$ python -q
>>> import numpy as np
>>> np.set_printoptions(precision=2, suppress=True, linewidth=100, legacy="1.25")
>>> def rd(a):
...     return np.round(a, 2) + 0
... 
>>> W0 = np.load("m.npy")
>>> print(W0)
[[-3 -2 -3 -2]
 [-1 -3 -1 -3]
 [ 0  0 -6 -4]
 [ 0  0 -2 -6]]
>>> rng = np.random.default_rng(2072)
>>> lab = rng.permutation(4)
>>> print(lab)
[1 0 2 3]
>>> M2 = W0[lab][:, lab]
>>> print(rd(np.sort(np.abs(np.linalg.eigvals(M2)))))
[1.59 3.17 4.41 8.83]
>>> M2 = np.linalg.inv(W0)
>>> print(np.allclose(M2, W0.T))
False
>>> print(rd(np.linalg.det(W0) * np.linalg.det(M2)))
1.0
>>> print(rd(np.linalg.cond(W0)))
7.71
>>> print(rd(W0 @ M2))
[[1. 0. 0. 0.]
 [0. 1. 0. 0.]
 [0. 0. 1. 0.]
 [0. 0. 0. 1.]]
>>> print(rd(np.linalg.slogdet(W0)[0]))
1.0
>>> print(rd(M2))
[[-0.43  0.29  0.21 -0.14]
 [ 0.14 -0.43 -0.07  0.21]
 [ 0.    0.   -0.21  0.14]
 [ 0.    0.    0.07 -0.21]]
>>> print((np.abs(M2) > 1e-9).astype(int))
[[1 1 1 1]
 [1 1 1 1]
 [0 0 1 1]
 [0 0 1 1]]
>>> print(np.linalg.matrix_power(W0, 4))
[[ 193  264 2895 3960]
 [ 132  193 1980 2895]
 [   0    0 3088 4224]
 [   0    0 2112 3088]]
>>> print((W0 - W0.T) / 2)
[[ 0.  -0.5 -1.5 -1. ]
 [ 0.5  0.  -0.5 -1.5]
 [ 1.5  0.5  0.  -1. ]
 [ 1.   1.5  1.   0. ]]
>>> print(np.allclose(W0, W0.T))
False
>>> M2 = np.array([[-3, -1], [-2, 0]])
>>> arr = np.tile(M2, (2, 2))
>>> print(arr)
[[-3 -1 -3 -1]
 [-2  0 -2  0]
 [-3 -1 -3 -1]
 [-2  0 -2  0]]
>>> # rows 0 and 2 are equal
>>> proj = np.triu(np.array([[8, -5, 7, -2], [-9, 5, 1, -6], [-5, 8, -1, -7], [-2, 0, -5, 4]]), 1) + np.eye(4)
>>> M2 = proj @ arr @ np.linalg.inv(proj)
>>> print(proj @ arr - arr @ proj)
[[ -7. -22.  15. -40.]
 [  9. -11.  23. -19.]
 [ 14. -15.  36. -33.]
 [  0. -10.  14. -18.]]
>>> print(np.trace(M2), np.trace(arr))
-6.0 -6
>>> print(rd(np.linalg.det(M2)))
0.0
>>> print(rd(np.poly(M2)))
[ 1.  6. -8.  0.  0.]
>>> print(M2)
[[ -10.  -58.  118.  450.]
 [   7.   34.  -76. -315.]
 [  11.   54. -120. -495.]
 [  -2.  -10.   22.   90.]]
>>> T = np.stack([arr, -1 * arr, arr[::-1]])
>>> print(np.linalg.matrix_rank(T))
[2 2 2]
>>> print(T.sum(axis=0))
[[-2  0 -2  0]
 [-3 -1 -3 -1]
 [-2  0 -2  0]
 [-3 -1 -3 -1]]
>>> Uu, s, Vt = np.linalg.svd(arr)
>>> evecs = Vt[:(s > 1e-8).sum()]
>>> vec = arr[1] + 5 * arr[3] + rng.integers(2) * np.eye(4)[1]
>>> print(vec)
[-12.   1. -12.   0.]
>>> print(rd(np.diag(evecs.T @ evecs)))
[0.5 0.5 0.5 0.5]
>>> print(np.linalg.matrix_rank(np.vstack([arr, vec])))
3
>>> rank = np.linalg.matrix_rank(arr)
>>> print(rank)
2
>>> N = np.linalg.svd(arr)[2][rank:].T
>>> print([int(np.linalg.matrix_rank(arr[:, :j + 1])) for j in range(4)])
[1, 2, 2, 2]
>>> print(N.shape)
(4, 2)
>>> print(np.kron(np.eye(2, dtype=int), arr))
[[-3 -1 -3 -1  0  0  0  0]
 [-2  0 -2  0  0  0  0  0]
 [-3 -1 -3 -1  0  0  0  0]
 [-2  0 -2  0  0  0  0  0]
 [ 0  0  0  0 -3 -1 -3 -1]
 [ 0  0  0  0 -2  0 -2  0]
 [ 0  0  0  0 -3 -1 -3 -1]
 [ 0  0  0  0 -2  0 -2  0]]
>>> print(rd(np.linalg.det(arr[::-1])))
0.0
>>> print(np.einsum("ii->", arr))
-6
>>> print(np.einsum("ij,ji->", arr, arr))
52
>>> print(rd(np.linalg.det(arr.T)))
0.0
>>> E = np.array([[0.9, -0.1, -0.7, -1.5, -1.5, 0.9, 0.5],
...     [0.8, -1.8, 2.4, 0.4, 1.2, -0.3, 1.6],
...     [0.5, -1.7, -0.5, -0.9, -0.3, -0.3, 0.6],
...     [-1.0, -0.1, -0.8, 1.9, 0.6, 1.2, -0.3],
...     [-0.5, -0.4, 0.7, 1.0, -0.4, 1.9, -0.6],
...     [0.7, -0.3, 1.3, -1.7, -0.2, -0.8, 0.7],
...     [0.1, 1.1, 0.2, -0.7, -1.4, -0.2, 0.9],
...     [-0.3, -0.3, -1.0, 0.0, 1.3, -0.3, 1.5]])
>>> vec = np.array([1, -1, -1, 2, -2, -2, -1])
>>> target = E @ vec
>>> print(rd(np.linalg.pinv(E) @ E))
[[1. 0. 0. 0. 0. 0. 0.]
 [0. 1. 0. 0. 0. 0. 0.]
 [0. 0. 1. 0. 0. 0. 0.]
 [0. 0. 0. 1. 0. 0. 0.]
 [0. 0. 0. 0. 1. 0. 0.]
 [0. 0. 0. 0. 0. 1. 0.]
 [0. 0. 0. 0. 0. 0. 1.]]
>>> target = target + 0.02 * rng.normal(size=8)
>>> print(rd(target))
[-0.62 -2.42  1.5   0.38 -1.21 -2.38 -0.32 -2.45]
>>> beta, *_ = np.linalg.lstsq(E, target)
>>> print(rd(beta))
[ 0.95 -1.   -1.    1.96 -1.97 -1.99 -1.  ]
>>> print([round(float(np.linalg.norm(np.linalg.solve(E.T @ E + lam * np.eye(7), E.T @ target))), 2) for lam in (0, 1, 10, 100)])
[3.95, 1.83, 0.58, 0.11]
>>> K = np.loadtxt("case0.csv", delimiter=",")
>>> print(rd(K))
[[-0.84 -0.04  0.38  0.17 -0.61  0.74 -0.35  0.39]
 [-0.04  0.42 -0.35  0.09  0.31 -0.32  0.19 -0.32]
 [ 0.38 -0.35 -0.48 -0.02 -0.43 -0.39  0.25  0.11]
 [ 0.17  0.09 -0.02 -0.37  0.19 -0.19  0.02  0.41]
 [-0.61  0.31 -0.43  0.19 -0.35  0.3   0.15  0.  ]
 [ 0.74 -0.32 -0.39 -0.19  0.3   0.41  0.51 -0.35]
 [-0.35  0.19  0.25  0.02  0.15  0.51 -0.11 -0.03]
 [ 0.39 -0.32  0.11  0.41  0.   -0.35 -0.03 -0.68]]
>>> # looks like rank 5
>>> M2 = K + rng.integers(-2, 3, (8, 5)) @ rng.integers(-2, 3, (5, 8))
>>> print(rd(M2))
[[-5.84  4.96  1.38 -0.83 -0.61 -2.26  4.65  4.39]
 [ 4.96 -0.58 -0.35  1.09  0.31 -2.32 -3.81 -2.32]
 [-6.62  3.65 -0.48  0.98 -1.43 -1.39  4.25  2.11]
 [ 4.17  2.09 -0.02 -4.37  2.19 -2.19 -3.98  0.41]
 [ 1.39  0.31 -0.43  2.19  3.65  2.3  -4.85  0.  ]
 [-3.26 -0.32  1.61  7.81  8.3   6.41  1.51  5.65]
 [-1.35  0.19  1.25  3.02  1.15  0.51  1.89  1.97]
 [ 5.39 -1.32 -1.89 -4.59 -1.   -0.35 -7.03 -5.68]]
>>> print(np.abs(M2 - K).sum(axis=1))
[24. 15. 20. 18. 15. 35. 10. 26.]
>>> print(rd(np.linalg.svd(M2 - K, compute_uv=False)))
[20.77 14.35  7.36  4.8   3.25  0.    0.    0.  ]
>>> print(np.linalg.matrix_rank(M2 - K, tol=1e-8))
5
>>> print(np.all(np.linalg.eigvalsh(K) > 0))
False
>>> print(rd(np.linalg.eigvalsh(K).min()))
-2.0
>>> rank = np.linalg.matrix_rank(K)
>>> print(rank)
5
>>> N = np.linalg.svd(K)[2][rank:].T
>>> print(rd(N @ N.T))
[[ 0.35  0.36  0.01  0.17 -0.17  0.12 -0.14  0.08]
 [ 0.36  0.44  0.14  0.04 -0.3   0.1  -0.02 -0.01]
 [ 0.01  0.14  0.29 -0.03 -0.16 -0.05  0.4  -0.02]
 [ 0.17  0.04 -0.03  0.6   0.2   0.07  0.08  0.4 ]
 [-0.17 -0.3  -0.16  0.2   0.3  -0.03 -0.03  0.16]
 [ 0.12  0.1  -0.05  0.07 -0.03  0.05 -0.13  0.04]
 [-0.14 -0.02  0.4   0.08 -0.03 -0.13  0.7   0.08]
 [ 0.08 -0.01 -0.02  0.4   0.16  0.04  0.08  0.27]]
>>> print([int(np.linalg.matrix_rank(K[:, :j + 1])) for j in range(8)])
[1, 2, 3, 4, 5, 5, 5, 5]
>>> M = np.loadtxt("x.csv", delimiter=",")
>>> print(M)
[[ 14.  -9.  14. -15.]
 [ -9.  10.  -9.   9.]
 [ 14.  -9.  14. -15.]
 [-15.   9. -15.  17.]]
>>> # symmetric
>>> G = M.T @ M
>>> print(np.trace(G), (M ** 2).sum())
2559.0 2559.0
>>> print(np.linalg.matrix_rank(G))
3
>>> print(np.allclose(G, G.T))
True
>>> print(np.diag(G))
[698. 343. 698. 820.]
>>> feats = np.loadtxt("a.csv", delimiter=",")
>>> print(feats)
[[1. 2. 1. 0.]
 [2. 1. 2. 2.]
 [1. 0. 0. 2.]
 [1. 0. 0. 2.]]
>>> # looks like rank 3
>>> rank = np.linalg.matrix_rank(feats)
>>> print(rank)
3
>>> N = np.linalg.svd(feats)[2][rank:].T
>>> print([int(np.linalg.matrix_rank(np.delete(feats, i, axis=0))) for i in range(4)])
[2, 2, 3, 3]
>>> print(np.linalg.matrix_rank(feats.T @ feats), np.linalg.matrix_rank(feats @ feats.T))
3 3
>>> print(rd(N @ N.T))
[[ 0.68 -0.23 -0.23 -0.34]
 [-0.23  0.08  0.08  0.11]
 [-0.23  0.08  0.08  0.11]
 [-0.34  0.11  0.11  0.17]]
>>> print(rd(np.linalg.matrix_power(feats, 2)))
[[ 6.  4.  5.  6.]
 [ 8.  5.  4. 10.]
 [ 3.  2.  1.  4.]
 [ 3.  2.  1.  4.]]
>>> np.linalg.determinant(feats)
Traceback (most recent call last):
  File "<python-input-93>", line 1, in <module>
    np.linalg.determinant(feats)
    ^^^^^^^^^^^^^^^^^^^^^
AttributeError: module 'numpy.linalg' has no attribute 'determinant'
>>> print(np.trace(feats))
4.0
>>> Uu, s, Vt = np.linalg.svd(feats)
>>> print(np.argmax(s[:-1] / (s[1:] + 1e-6)) + 1)
3
>>> print(rd(s))
[4.7  2.48 0.88 0.  ]
>>> M2 = Uu[:, :3] @ np.diag(s[:3]) @ Vt[:3]
>>> print(rd(M2))
[[1. 2. 1. 0.]
 [2. 1. 2. 2.]
 [1. 0. 0. 2.]
 [1. 0. 0. 2.]]
>>> print(np.linalg.matrix_rank(M2))
3
>>> print(rd(np.linalg.norm(feats - M2) / np.linalg.norm(feats)))
0.0
>>> print(np.linalg.matrix_rank(feats, rtol=0.05))
3
>>> J = np.loadtxt("dump.csv", delimiter=",")
>>> print(J)
[[ 5.  1.  3.  0.  0.  3.  5.]
 [ 8.  4.  3.  3.  0.  3.  9.]
 [ 9.  5.  8.  6.  2.  6. 10.]
 [10. 10.  9.  8.  6.  7. 10.]
 [15. 15. 13. 11.  8. 12. 12.]
 [17. 17. 14. 16. 10. 13. 17.]
 [22. 17. 19. 17. 13. 14. 19.]
 [27. 22. 21. 20. 15. 16. 23.]
 [27. 24. 24. 23. 18. 17. 27.]
 [27. 26. 26. 23. 18. 20. 29.]
 [28. 28. 28. 26. 23. 23. 33.]
 [28. 28. 30. 30. 28. 23. 35.]
 [32. 29. 35. 32. 28. 27. 37.]
 [32. 29. 36. 36. 32. 30. 39.]
 [34. 32. 38. 40. 33. 30. 42.]
 [35. 35. 38. 45. 34. 34. 44.]
 [35. 37. 38. 49. 39. 37. 48.]
 [39. 39. 42. 51. 42. 40. 53.]
 [40. 42. 45. 53. 43. 43. 54.]
 [42. 45. 50. 55. 43. 43. 57.]
 [47. 49. 52. 55. 43. 46. 57.]
 [49. 53. 53. 58. 48. 49. 61.]
 [53. 58. 57. 60. 50. 49. 62.]
 [58. 58. 57. 63. 53. 54. 65.]
 [61. 61. 61. 64. 56. 57. 68.]
 [61. 61. 62. 66. 58. 59. 70.]
 [66. 62. 66. 69. 62. 60. 73.]
 [71. 67. 71. 71. 67. 60. 75.]
 [74. 67. 73. 72. 67. 64. 78.]
 [75. 70. 74. 72. 68. 67. 80.]
 [80. 74. 78. 73. 70. 70. 80.]
 [81. 75. 80. 73. 73. 71. 84.]
 [84. 76. 80. 74. 78. 73. 88.]
 [86. 81. 82. 76. 79. 76. 91.]
 [89. 82. 85. 78. 80. 77. 92.]]
>>> M2 = J / np.sqrt((J ** 2).mean(axis=1, keepdims=True))
>>> print(np.linalg.matrix_rank(J - J.mean(axis=1, keepdims=True)))
6
>>> print(np.linalg.matrix_rank(M2) == np.linalg.matrix_rank(J))
True
>>> print(rd(M2[29]))
[1.04 0.97 1.02 0.99 0.94 0.93 1.1 ]
>>> print([round(float(x), 2) for x in np.linalg.svd(arr, compute_uv=False)[:3]])
[7.4, 1.08, 0.0]
>>> print(np.linalg.cond(arr) > 100)
True
>>> mat = np.loadtxt("run13.csv", delimiter=",")
>>> print(mat)
[[-1.8   1.1   0.4  -0.1   1.3  -0.4 ]
 [-1.93  1.05  0.37 -0.15  1.27 -0.36]
 [-0.8  -0.1   0.6   0.1   0.1  -0.3 ]
 [ 0.7   0.    0.4   1.6   1.   -0.3 ]
 [-0.5  -0.8   0.8   0.4  -0.2  -1.6 ]
 [-0.5  -1.4  -0.4  -0.5  -1.5   0.  ]
 [ 0.5   0.5  -1.4  -0.7  -0.1  -0.2 ]]
>>> proj = mat @ np.linalg.solve(mat.T @ mat, mat.T)
>>> print(rd(np.trace(proj)))
6.0
>>> print(rd(proj @ mat[:, 2]))
[ 0.4   0.37  0.6   0.4   0.8  -0.4  -1.4 ]
>>> rank = np.linalg.matrix_rank(M)
>>> print(rank)
3
>>> N = np.linalg.svd(M)[2][rank:].T
>>> print(np.linalg.matrix_rank(M.T @ M), np.linalg.matrix_rank(M @ M.T))
3 3
>>> print(N.shape)
(4, 1)
>>> print(np.allclose(M @ N, 0))
True
>>> print(rd(N[:, 0] / N[np.abs(N[:, 0]).round(6).argmax(), 0]))
[ 1.  0. -1.  0.]
>>> print(rd(M @ N))
[[0.]
 [0.]
 [0.]
 [0.]]
>>> print([int(np.linalg.matrix_rank(M[:i])) for i in range(1, len(M) + 1)])
[1, 2, 2, 3]
>>> M2 = np.c_[mat[:, :5] @ np.array([[7, 9, -5, -2, 0],
...     [0, -2, -5, -4, 9],
...     [-8, -3, -6, 3, 0],
...     [-5, 7, 8, 1, 6],
...     [6, -8, 0, 2, 2]]), np.array([2, 1, 5, 3, 1, 1, 3])]
>>> print(rd(M2))
[[ -7.5  -30.7    0.3    2.9   11.9    2.  ]
 [ -8.1  -31.79   0.98   3.16  11.09   1.  ]
 [-10.3   -8.9    1.7    4.1   -0.1    5.  ]
 [ -0.3    8.3    6.9    3.4   11.6    3.  ]
 [-13.1   -0.9    4.9    6.6   -5.2    1.  ]
 [ -6.8    8.     7.9    1.9  -18.6    1.  ]
 [ 17.6    3.6   -2.2   -8.1    0.1    3.  ]]
>>> print(np.linalg.matrix_rank(M2))
6
>>> print(rd(np.linalg.norm(M2 - mat @ np.linalg.lstsq(mat, M2)[0], axis=0)))
[0.   0.   0.   0.   0.   0.87]
>>> print(rd(np.linalg.lstsq(mat, M2[:, 0])[0]))
[ 7.  0. -8. -5.  6.  0.]
